$ ipython --no-banner

In [1]: import numpy as np

In [2]: np.set_printoptions(precision=2, suppress=True, linewidth=100, floatmode="fixed")

In [3]: def rd(a):
   ...:     return np.round(a, 2) + 0
   ...: 

In [4]: X = np.loadtxt("a.csv", delimiter=",")

In [5]: X
Out[5]: 
array([[2.00, 0.00, 0.00, 0.00, 0.00, 0.00],
       [4.00, 2.00, 0.00, 0.00, 0.00, 0.00],
       [5.00, 3.00, 0.00, 0.00, 0.00, 0.00],
       [0.00, 0.00, 2.00, 0.00, 0.00, 0.00],
       [0.00, 0.00, 4.00, 2.00, 0.00, 0.00],
       [0.00, 0.00, 5.00, 3.00, 0.00, 0.00],
       [0.00, 0.00, 0.00, 0.00, 2.00, 0.00],
       [0.00, 0.00, 0.00, 0.00, 4.00, 2.00],
       [0.00, 0.00, 0.00, 0.00, 5.00, 3.00]])

In [6]: vec = np.array([1, -2, 1, -1, 1, 0])

In [7]: rhs = X @ vec

In [8]: np.linalg.solve(X, rhs)
LinAlgError: Last 2 dimensions of the array must be square


In [9]: rd(np.linalg.pinv(X) @ X)
Out[9]: 
array([[1.00, 0.00, 0.00, 0.00, 0.00, 0.00],
       [0.00, 1.00, 0.00, 0.00, 0.00, 0.00],
       [0.00, 0.00, 1.00, 0.00, 0.00, 0.00],
       [0.00, 0.00, 0.00, 1.00, 0.00, 0.00],
       [0.00, 0.00, 0.00, 0.00, 1.00, 0.00],
       [0.00, 0.00, 0.00, 0.00, 0.00, 1.00]])

In [10]: rd(np.linalg.lstsq(X, rhs)[0])
Out[10]: array([ 1.00, -2.00,  1.00, -1.00,  1.00,  0.00])

In [11]: rhs
Out[11]: array([ 2.00,  0.00, -1.00,  2.00,  2.00,  2.00,  2.00,  4.00,  5.00])

In [12]: rng = np.random.default_rng(42072)

In [13]: rhs = rhs + 0.05 * rng.normal(size=9)

In [14]: rd(rhs)
Out[14]: array([ 2.06,  0.04, -0.97,  2.01,  2.02,  2.01,  1.96,  4.03,  4.97])

In [15]: coef, *_ = np.linalg.lstsq(X, rhs)

In [16]: [round(float(np.linalg.norm(np.linalg.solve(X.T @ X + lam * np.eye(6), X.T @ rhs))), 2) for lam in (0, 1, 10, 100)]
Out[16]: [2.87, 1.65, 0.87, 0.36]

In [17]: coef.round()
Out[17]: array([ 1.00, -2.00,  1.00, -1.00,  1.00,  0.00])

In [18]: vec = np.array([5, -3, -4, -1, 1, -4])

In [19]: X @ np.ones(6)
Out[19]: array([2.00, 6.00, 8.00, 2.00, 6.00, 8.00, 2.00, 6.00, 8.00])

In [20]: np.linalg.norm(X @ vec) <= np.linalg.norm(X, 2) * np.linalg.norm(vec) + 1e-9
Out[20]: np.True_

In [21]: print(X @ np.eye(6)[5])
[0.00 0.00 0.00 0.00 0.00 0.00 0.00 2.00 3.00]

In [22]: X * vec
Out[22]: 
array([[ 10.00,  -0.00,  -0.00,  -0.00,   0.00,  -0.00],
       [ 20.00,  -6.00,  -0.00,  -0.00,   0.00,  -0.00],
       [ 25.00,  -9.00,  -0.00,  -0.00,   0.00,  -0.00],
       [  0.00,  -0.00,  -8.00,  -0.00,   0.00,  -0.00],
       [  0.00,  -0.00, -16.00,  -2.00,   0.00,  -0.00],
       [  0.00,  -0.00, -20.00,  -3.00,   0.00,  -0.00],
       [  0.00,  -0.00,  -0.00,  -0.00,   2.00,  -0.00],
       [  0.00,  -0.00,  -0.00,  -0.00,   4.00,  -8.00],
       [  0.00,  -0.00,  -0.00,  -0.00,   5.00, -12.00]])

In [23]: print(X @ vec)
[ 10.00  14.00  16.00  -8.00 -18.00 -23.00   2.00  -4.00  -7.00]

In [24]: other = np.array([[-2, -2], [-1, -2], [-2, 0], [-1, 0], [-1, 2], [1, -1]])

In [25]: other.T @ X.T
Out[25]: 
array([[ -4.00, -10.00, -13.00,  -4.00, -10.00, -13.00,  -2.00,  -2.00,  -2.00],
       [ -4.00, -12.00, -16.00,   0.00,   0.00,   0.00,   4.00,   6.00,   7.00]])

In [26]: np.einsum("ik,kj->ij", X, other)
Out[26]: 
array([[ -4.00,  -4.00],
       [-10.00, -12.00],
       [-13.00, -16.00],
       [ -4.00,   0.00],
       [-10.00,   0.00],
       [-13.00,   0.00],
       [ -2.00,   4.00],
       [ -2.00,   6.00],
       [ -2.00,   7.00]])

In [27]: np.einsum("ik,kj->ji", X, other)
Out[27]: 
array([[ -4.00, -10.00, -13.00,  -4.00, -10.00, -13.00,  -2.00,  -2.00,  -2.00],
       [ -4.00, -12.00, -16.00,   0.00,   0.00,   0.00,   4.00,   6.00,   7.00]])

In [28]: np.linalg.matrix_rank(X @ other)
Out[28]: np.int64(2)
